$ ipython --no-banner

In [1]: import numpy as np

In [2]: np.set_printoptions(precision=2, suppress=True, linewidth=140, sign=" ")

In [3]: E = np.load("block18.npy")

In [4]: E
Out[4]: 
array([[ 0.97,  0.  ,  0.  , -0.26,  0.  ],
       [ 0.  ,  1.  ,  0.  ,  0.  ,  0.  ],
       [ 0.  ,  0.  ,  1.  ,  0.  ,  0.  ],
       [ 0.26,  0.  ,  0.  ,  0.97,  0.  ],
       [ 0.  ,  0.  ,  0.  ,  0.  ,  1.  ]])

In [5]: # 4 blocks once reordered

In [6]: vec = np.array([2, 0, 1, 0, 1])

In [7]: np.linalg.inv(E)
Out[7]: 
array([[ 0.97,  0.  ,  0.  ,  0.26,  0.  ],
       [ 0.  ,  1.  ,  0.  ,  0.  ,  0.  ],
       [ 0.  ,  0.  ,  1.  ,  0.  ,  0.  ],
       [-0.26,  0.  ,  0.  ,  0.97,  0.  ],
       [ 0.  ,  0.  ,  0.  ,  0.  ,  1.  ]])

In [8]: np.round(E.T @ (E @ vec), 2) + 0
Out[8]: array([ 2.,  0.,  1.,  0.,  1.])

In [9]: 5 - np.linalg.matrix_rank(E - np.eye(5), tol=1e-8)
Out[9]: np.int64(3)

In [10]: np.sort(np.abs(np.degrees(np.angle(np.linalg.eigvals(E)))))
Out[10]: array([  0.,   0.,   0.,  15.,  15.])

In [11]: round(float(np.linalg.det(E)), 2)
Out[11]: 1.0

In [12]: ang = np.radians(60)

In [13]: r_ = np.eye(5)

In [14]: r_[1, 1] = r_[0, 0] = np.cos(ang)

In [15]: r_[1, 0], r_[0, 1] = -np.sin(ang), np.sin(ang)

In [16]: print(r_)
[[ 0.5   0.87  0.    0.    0.  ]
 [-0.87  0.5   0.    0.    0.  ]
 [ 0.    0.    1.    0.    0.  ]
 [ 0.    0.    0.    1.    0.  ]
 [ 0.    0.    0.    0.    1.  ]]

In [17]: other = E @ r_.T

In [18]: other
Out[18]: 
array([[ 0.48, -0.84,  0.  , -0.26,  0.  ],
       [ 0.87,  0.5 ,  0.  ,  0.  ,  0.  ],
       [ 0.  ,  0.  ,  1.  ,  0.  ,  0.  ],
       [ 0.13, -0.22,  0.  ,  0.97,  0.  ],
       [ 0.  ,  0.  ,  0.  ,  0.  ,  1.  ]])

In [19]: np.abs(other - E).max(axis=0)
Out[19]: array([ 0.87,  0.84,  0.  ,  0.  ,  0.  ])

In [20]: np.allclose(E @ E.T, other @ other.T)
Out[20]: True

In [21]: other = np.array([[5, 0], [4, 4]])

In [22]: Z = np.kron(other, E)

In [23]: Z.shape
Out[23]: (10, 10)

In [24]: print(np.linalg.matrix_rank(Z))
10

In [25]: round(np.linalg.norm(Z, 2), 2), np.round(np.linalg.norm(other, 2) * np.linalg.norm(E, 2), 2)
Out[25]: (np.float64(6.99), np.float64(6.99))

In [26]: u = np.array([0, -1, -1])

In [27]: np.array([np.convolve(row, u, "same") for row in E])
Out[27]: 
array([[-0.97, -0.97,  0.  ,  0.26,  0.26],
       [ 0.  , -1.  , -1.  ,  0.  ,  0.  ],
       [ 0.  ,  0.  , -1.  , -1.  ,  0.  ],
       [-0.26, -0.26,  0.  , -0.97, -0.97],
       [ 0.  ,  0.  ,  0.  ,  0.  , -1.  ]])

In [28]: np.cross(E[3, :3], E[2, :3])
Out[28]: array([ 0.  , -0.26,  0.  ])

In [29]: np.correlate(E[3], E[2], "full")
Out[29]: array([ 0.  ,  0.  ,  0.26,  0.  ,  0.  ,  0.97,  0.  ,  0.  ,  0.  ])

In [30]: E @ E
Out[30]: 
array([[ 0.87,  0.  ,  0.  , -0.5 ,  0.  ],
       [ 0.  ,  1.  ,  0.  ,  0.  ,  0.  ],
       [ 0.  ,  0.  ,  1.  ,  0.  ,  0.  ],
       [ 0.5 ,  0.  ,  0.  ,  0.87,  0.  ],
       [ 0.  ,  0.  ,  0.  ,  0.  ,  1.  ]])

In [31]: M = np.loadtxt("test1.csv", delimiter=",")

In [32]: M
Out[32]: 
array([[ 9.,  0.,  0.],
       [ 0.,  1.,  1.],
       [ 0.,  1.,  1.]])

In [33]: # 2 blocks once reordered

In [34]: evals, evecs = np.linalg.eigh(M)

In [35]: np.round(np.linalg.svd(M, compute_uv=False), 2) + 0
Out[35]: array([ 9.,  2.,  0.])

In [36]: evecs @ np.diag(evals) @ evecs.T
Out[36]: 
array([[ 9.,  0.,  0.],
       [ 0.,  1.,  1.],
       [ 0.,  1.,  1.]])

In [37]: np.unique(evals.round(6) + 0, return_counts=True)[1]
Out[37]: array([ 1,  1,  1])

In [38]: np.round(evecs.T @ M @ evecs, 2) + 0
Out[38]: 
array([[ 0.,  0.,  0.],
       [ 0.,  2.,  0.],
       [ 0.,  0.,  9.]])

In [39]: np.abs(evecs[:, -1]).round(6).argmax()
Out[39]: np.int64(0)

In [40]: left, sv, vt = np.linalg.svd(M)

In [41]: evecs = vt[:(sv > 1e-8).sum()]

In [42]: rng = np.random.default_rng(92861)

In [43]: vec = M[1] + 2 * M[0] + rng.integers(2) * np.eye(3)[2]

In [44]: vec
Out[44]: array([ 18.,   1.,   2.])

In [45]: evecs.T @ evecs
Out[45]: 
array([[ 1. ,  0. ,  0. ],
       [ 0. ,  0.5,  0.5],
       [ 0. ,  0.5,  0.5]])

In [46]: np.diag(evecs.T @ evecs)
Out[46]: array([ 1. ,  0.5,  0.5])

In [47]: np.round(np.linalg.norm(vec - evecs.T @ evecs @ vec), 2)
Out[47]: np.float64(0.71)

In [48]: other = M[0, 0] * M[1:] - np.outer(M[1:, 0], M[0])

In [49]: other
Out[49]: 
array([[ 0.,  9.,  9.],
       [ 0.,  9.,  9.]])

In [50]: M[:, 0] / M[0, 0]
Out[50]: array([ 1.,  0.,  0.])

In [51]: np.flatnonzero(~other.round(6).any(axis=1))
Out[51]: array([], dtype=int64)

In [52]: A = np.load("w.npy")

In [53]: print(A)
[[  2   5   4   9]
 [  5   8   7  11]
 [  5   6   7  10]
 [  8   9  10  10]
 [  0   0   1   5]
 [  8  11  10  14]
 [  5   7   7   9]
 [  2   6   4  12]
 [  0   0   1   3]
 [  0   3   1   9]
 [  8  10  10  14]
 [  8  11  10  14]
 [  5   5   7   7]
 [  8  13  10  17]
 [  5   7   7  12]
 [  2   5   4   9]
 [  0   2   1   8]
 [  5   7   7   9]
 [  5   8   7  11]
 [  2   2   4   5]
 [  0   0   1   3]
 [  8   8  10   9]
 [  8   9  10  11]
 [  8  10  10  12]
 [  2   3   4   8]]

In [54]: vec = np.array([1, 0, -2, -2])

In [55]: y = A @ vec

In [56]: beta, lr = np.zeros(4), 1 / np.linalg.norm(A, 2) ** 2

In [57]: for i in range(5):
    ...:     beta -= lr * A.T @ (A @ beta - y)
    ...:     if i % 1 == 0: print(i, round(np.linalg.norm(A @ beta - y), 2))
    ...: 
0 13.93
1 13.62
2 13.32
3 13.03
4 12.74

In [58]: beta
Out[58]: array([-0.58, -0.87, -0.83, -1.38])
